In [1]: import numpy as np

In [2]: import numpy.linalg as la

In [3]: np.set_printoptions(precision=3, suppress=True, linewidth=100, legacy="1.25")

In [4]: u = np.array([0, 3, 3, 2, 3, 2])

In [5]: M = u[np.abs(np.subtract.outer(np.arange(6), np.arange(6)))]

In [6]: M
Out[6]: 
array([[0, 3, 3, 2, 3, 2],
       [3, 0, 3, 3, 2, 3],
       [3, 3, 0, 3, 3, 2],
       [2, 3, 3, 0, 3, 3],
       [3, 2, 3, 3, 0, 3],
       [2, 3, 2, 3, 3, 0]])

In [7]: T = np.stack([M, 4 * M, M[::-1]])

In [8]: T.sum(axis=0)
Out[8]: 
array([[ 2, 18, 17, 13, 18, 10],
       [18,  2, 18, 18, 10, 18],
       [17, 18,  3, 15, 18, 13],
       [13, 18, 15,  3, 18, 17],
       [18, 10, 18, 18,  2, 18],
       [10, 18, 13, 17, 18,  2]])

In [9]: la.matrix_rank(T.reshape(3, -1))
Out[9]: 2

In [10]: np.einsum("bij,cij->bc", T, T)
Out[10]: 
array([[ 230,  920,  192],
       [ 920, 3680,  768],
       [ 192,  768,  230]])

In [11]: la.norm(T, axis=(1, 2))
Out[11]: array([15.166, 60.663, 15.166])

In [12]: E = np.loadtxt("layer14.csv", delimiter=",")

In [13]: E
Out[13]: 
array([[ -2.,  -2.,  -2.,  -2.,  -2.,  -2.,  -2.,  -2.,  -2.],
       [ -2.,  -4.,  -4.,  -4.,  -4.,  -4.,  -4.,  -4.,  -4.],
       [ -2.,  -4.,  -6.,  -6.,  -6.,  -6.,  -6.,  -6.,  -6.],
       [ -2.,  -4.,  -6.,  -8.,  -8.,  -8.,  -8.,  -8.,  -8.],
       [ -2.,  -4.,  -6.,  -8., -10., -10., -10., -10., -10.],
       [ -2.,  -4.,  -6.,  -8., -10., -12., -12., -12., -12.],
       [ -2.,  -4.,  -6.,  -8., -10., -12., -14., -14., -14.],
       [ -2.,  -4.,  -6.,  -8., -10., -12., -14., -16., -16.],
       [ -2.,  -4.,  -6.,  -8., -10., -12., -14., -16., -18.]])

In [14]: u = np.array([2, -1, 2, -3, 3, -2, 1, -2, 2])

In [15]: other = E + np.outer(u, np.eye(9)[1])

In [16]: other
Out[16]: 
array([[ -2.,   0.,  -2.,  -2.,  -2.,  -2.,  -2.,  -2.,  -2.],
       [ -2.,  -5.,  -4.,  -4.,  -4.,  -4.,  -4.,  -4.,  -4.],
       [ -2.,  -2.,  -6.,  -6.,  -6.,  -6.,  -6.,  -6.,  -6.],
       [ -2.,  -7.,  -6.,  -8.,  -8.,  -8.,  -8.,  -8.,  -8.],
       [ -2.,  -1.,  -6.,  -8., -10., -10., -10., -10., -10.],
       [ -2.,  -6.,  -6.,  -8., -10., -12., -12., -12., -12.],
       [ -2.,  -3.,  -6.,  -8., -10., -12., -14., -14., -14.],
       [ -2.,  -6.,  -6.,  -8., -10., -12., -14., -16., -16.],
       [ -2.,  -2.,  -6.,  -8., -10., -12., -14., -16., -18.]])

In [17]: la.matrix_rank(la.inv(other) - la.inv(E), tol=1e-8)
Out[17]: 1
